>>> import numpy as np
>>> np.set_printoptions(precision=3, suppress=True, linewidth=160, legacy="1.25")
>>> def rnd(a):
...     return np.round(a, 3) + 0
... 
>>> rng = np.random.default_rng(72)
>>> theta = np.sort(rng.uniform(-2, 2, 27))
>>> mat = np.c_[theta, theta ** 2, theta ** 3] @ np.array([[8, 1, 7], [6, 8, 2], [7, 4, 0]])
>>> rnd(mat)
array([[-46.21 ,  -1.557,  -6.025],
       [-35.374,   0.875,  -6.121],
       [-33.624,   1.22 ,  -6.125],
       [-23.777,   2.809,  -6.039],
       [-23.521,   2.84 ,  -6.034],
       [-16.287,   3.417,  -5.76 ],
       [-10.347,   3.199,  -5.212],
       [ -6.569,   2.413,  -4.45 ],
       [ -5.667,   2.097,  -4.158],
       [ -4.21 ,   1.446,  -3.512],
       [ -1.345,   0.07 ,  -1.251],
       [ -0.825,  -0.018,  -0.754],
       [ -0.371,  -0.03 ,  -0.331],
       [  0.283,   0.044,   0.244],
       [  0.634,   0.121,   0.534],
       [  2.233,   0.698,   1.709],
       [  2.52 ,   0.829,   1.898],
       [  3.038,   1.082,   2.225],
       [ 11.868,   6.622,   6.214],
       [ 15.849,   9.376,   7.524],
       [ 23.188,  14.55 ,   9.573],
       [ 24.868,  15.742,   9.995],
       [ 27.712,  17.764,  10.679],
       [ 39.042,  25.831,  13.112],
       [ 59.32 ,  40.225,  16.728],
       [ 76.075,  52.04 ,  19.284],
       [ 80.301,  55.009,  19.886]])
>>> np.linalg.matrix_rank(mat)
3
>>> print(rnd(np.abs(mat).max()))
80.301
>>> M2 = mat + rng.integers(-2, 3, (27, 1)) @ rng.integers(-2, 3, (1, 3))
>>> rnd(M2)
array([[-42.21 ,  -5.557,  -6.025],
       [-39.374,   4.875,  -6.121],
       [-31.624,  -0.78 ,  -6.125],
       [-21.777,   0.809,  -6.039],
       [-25.521,   4.84 ,  -6.034],
       [-12.287,  -0.583,  -5.76 ],
       [ -6.347,  -0.801,  -5.212],
       [ -6.569,   2.413,  -4.45 ],
       [ -5.667,   2.097,  -4.158],
       [ -2.21 ,  -0.554,  -3.512],
       [ -1.345,   0.07 ,  -1.251],
       [ -0.825,  -0.018,  -0.754],
       [  3.629,  -4.03 ,  -0.331],
       [ -3.717,   4.044,   0.244],
       [  0.634,   0.121,   0.534],
       [  6.233,  -3.302,   1.709],
       [  4.52 ,  -1.171,   1.898],
       [  7.038,  -2.918,   2.225],
       [ 13.868,   4.622,   6.214],
       [ 13.849,  11.376,   7.524],
       [ 19.188,  18.55 ,   9.573],
       [ 20.868,  19.742,   9.995],
       [ 29.712,  15.764,  10.679],
       [ 43.042,  21.831,  13.112],
       [ 57.32 ,  42.225,  16.728],
       [ 74.075,  54.04 ,  19.284],
       [ 82.301,  53.009,  19.886]])
>>> print(np.linalg.matrix_rank(M2 - mat, tol=1e-8))
1
>>> print(rnd(M2 - mat))
[[ 4. -4.  0.]
 [-4.  4.  0.]
 [ 2. -2.  0.]
 [ 2. -2.  0.]
 [-2.  2.  0.]
 [ 4. -4.  0.]
 [ 4. -4.  0.]
 [ 0.  0.  0.]
 [ 0.  0.  0.]
 [ 2. -2.  0.]
 [ 0.  0.  0.]
 [ 0.  0.  0.]
 [ 4. -4.  0.]
 [-4.  4.  0.]
 [ 0.  0.  0.]
 [ 4. -4.  0.]
 [ 2. -2.  0.]
 [ 4. -4.  0.]
 [ 2. -2.  0.]
 [-2.  2.  0.]
 [-4.  4.  0.]
 [-4.  4.  0.]
 [ 2. -2.  0.]
 [ 4. -4.  0.]
 [-2.  2.  0.]
 [-2.  2.  0.]
 [ 2. -2.  0.]]
